In [1]: import numpy as np

In [2]: np.set_printoptions(suppress=True, linewidth=160)

In [3]: J = 0.9 ** np.abs(np.subtract.outer(np.arange(5), np.arange(5)))

In [4]: print(J.round(2))
[[1.   0.9  0.81 0.73 0.66]
 [0.9  1.   0.9  0.81 0.73]
 [0.81 0.9  1.   0.9  0.81]
 [0.73 0.81 0.9  1.   0.9 ]
 [0.66 0.73 0.81 0.9  1.  ]]

In [5]: vec = np.array([-1, 1, 0, -3, 0])

In [6]: target = J @ vec

In [7]: beta, lr = np.zeros(5), 1 / np.linalg.norm(J, 2) ** 2

In [8]: for i in range(30):
   ...:     beta -= lr * J.T @ (J @ beta - target)
   ...:     if i % 5 == 0: print(i, round(np.linalg.norm(J @ beta - target), 2))
   ...: 
0 0.48
5 0.46
10 0.44
15 0.42
20 0.4
25 0.39

In [9]: print(beta.round(2))
[-0.43 -0.49 -0.62 -0.73 -0.73]

In [10]: Q, vecs = np.linalg.qr(J[:, :1])[0], np.linalg.qr(J[:, 1:])[0]

In [11]: sigma = np.linalg.svd(Q.T @ vecs, compute_uv=False)

In [12]: print(np.round(np.degrees(np.arccos(sigma.clip(0, 1))), 2))
[4.37]

In [13]: print(sigma.round(2))
[1.]

In [14]: print((sigma > 0.9).sum())
1

In [15]: E = np.load("block7.npy")

In [16]: print(E)
[[3. 0. 2. 2. 2. 0. 2.]
 [0. 3. 0. 0. 0. 2. 0.]
 [2. 0. 3. 2. 2. 0. 2.]
 [2. 0. 2. 3. 2. 0. 2.]
 [2. 0. 2. 2. 3. 0. 2.]
 [0. 2. 0. 0. 0. 3. 0.]
 [2. 0. 2. 2. 2. 0. 3.]]

In [17]: Q, R = np.linalg.qr(E)

In [18]: print(R.round(2))
[[-5.    0.   -4.8  -4.8  -4.8   0.   -4.8 ]
 [ 0.   -3.61  0.    0.    0.   -3.33  0.  ]
 [ 0.    0.   -1.4  -0.69 -0.69  0.   -0.69]
 [ 0.    0.    0.   -1.22 -0.4   0.   -0.4 ]
 [ 0.    0.    0.    0.   -1.15  0.   -0.29]
 [ 0.    0.    0.    0.    0.    1.39  0.  ]
 [ 0.    0.    0.    0.    0.    0.    1.12]]

In [19]: print(np.round(np.abs(np.diag(R)), 2))
[5.   3.61 1.4  1.22 1.15 1.39 1.12]

In [20]: print(np.round(Q @ R, 2))
[[3. 0. 2. 2. 2. 0. 2.]
 [0. 3. 0. 0. 0. 2. 0.]
 [2. 0. 3. 2. 2. 0. 2.]
 [2. 0. 2. 3. 2. 0. 2.]
 [2. 0. 2. 2. 3. 0. 2.]
 [0. 2. 0. 0. 0. 3. 0.]
 [2. 0. 2. 2. 2. 0. 3.]]

In [21]: print(np.round(Q.T @ Q, 2) + 0)
[[1. 0. 0. 0. 0. 0. 0.]
 [0. 1. 0. 0. 0. 0. 0.]
 [0. 0. 1. 0. 0. 0. 0.]
 [0. 0. 0. 1. 0. 0. 0.]
 [0. 0. 0. 0. 1. 0. 0.]
 [0. 0. 0. 0. 0. 1. 0.]
 [0. 0. 0. 0. 0. 0. 1.]]

In [22]: vec = np.ones(7)

In [23]: for _ in range(5):
    ...:     vec = E @ vec
    ...:     vec /= np.linalg.norm(vec)
    ...:     print(round(vec @ E @ vec, 2))
    ...: 
10.54
10.9
10.98
11.0
11.0

In [24]: print(vec.round(2))
[0.45 0.01 0.45 0.45 0.45 0.01 0.45]

In [25]: print(np.round(np.linalg.eigvalsh(E)[-1], 2))
11.0

In [26]: U, sigma, VT = np.linalg.svd(E, full_matrices=False)

In [27]: print(np.round(U.T @ E @ VT.T, 2) + 0)
[[11.  0.  0.  0.  0.  0.  0.]
 [ 0.  5.  0.  0.  0.  0.  0.]
 [ 0.  0.  1.  0.  0.  0.  0.]
 [ 0.  0.  0.  1.  0.  0.  0.]
 [ 0.  0.  0.  0.  1.  0.  0.]
 [ 0.  0.  0.  0.  0.  1.  0.]
 [ 0.  0.  0.  0.  0.  0.  1.]]

In [28]: print(np.round(VT @ VT.T, 2) + 0)
[[1. 0. 0. 0. 0. 0. 0.]
 [0. 1. 0. 0. 0. 0. 0.]
 [0. 0. 1. 0. 0. 0. 0.]
 [0. 0. 0. 1. 0. 0. 0.]
 [0. 0. 0. 0. 1. 0. 0.]
 [0. 0. 0. 0. 0. 1. 0.]
 [0. 0. 0. 0. 0. 0. 1.]]

In [29]: print(np.round(np.abs(VT[0]), 2))
[0.45 0.   0.45 0.45 0.45 0.   0.45]

In [30]: rng = np.random.default_rng(551524)

In [31]: lab = rng.permutation(7)

In [32]: print(lab)
[4 0 3 5 1 6 2]

In [33]: out = E[lab][:, lab]

In [34]: print(np.round(np.sort(np.abs(np.linalg.eigvals(out))), 2))
[ 1.  1.  1.  1.  1.  5. 11.]

In [35]: print(round(np.linalg.det(out), 2), np.round(np.linalg.det(E[lab]), 2))
55.0 -55.0

In [36]: print(np.allclose(out, E))
False

In [37]: Lm = np.linalg.cholesky(E)

In [38]: print(np.round(np.diag(Lm) ** 2, 2))
[3.   3.   1.67 1.4  1.29 1.67 1.22]

In [39]: print(Lm.round(2))
[[1.73 0.   0.   0.   0.   0.   0.  ]
 [0.   1.73 0.   0.   0.   0.   0.  ]
 [1.15 0.   1.29 0.   0.   0.   0.  ]
 [1.15 0.   0.52 1.18 0.   0.   0.  ]
 [1.15 0.   0.52 0.34 1.13 0.   0.  ]
 [0.   1.15 0.   0.   0.   1.29 0.  ]
 [1.15 0.   0.52 0.34 0.25 0.   1.11]]

In [40]: print(np.round(E / np.sqrt(np.outer(np.diag(E), np.diag(E))), 2))
[[1.   0.   0.67 0.67 0.67 0.   0.67]
 [0.   1.   0.   0.   0.   0.67 0.  ]
 [0.67 0.   1.   0.67 0.67 0.   0.67]
 [0.67 0.   0.67 1.   0.67 0.   0.67]
 [0.67 0.   0.67 0.67 1.   0.   0.67]
 [0.   0.67 0.   0.   0.   1.   0.  ]
 [0.67 0.   0.67 0.67 0.67 0.   1.  ]]
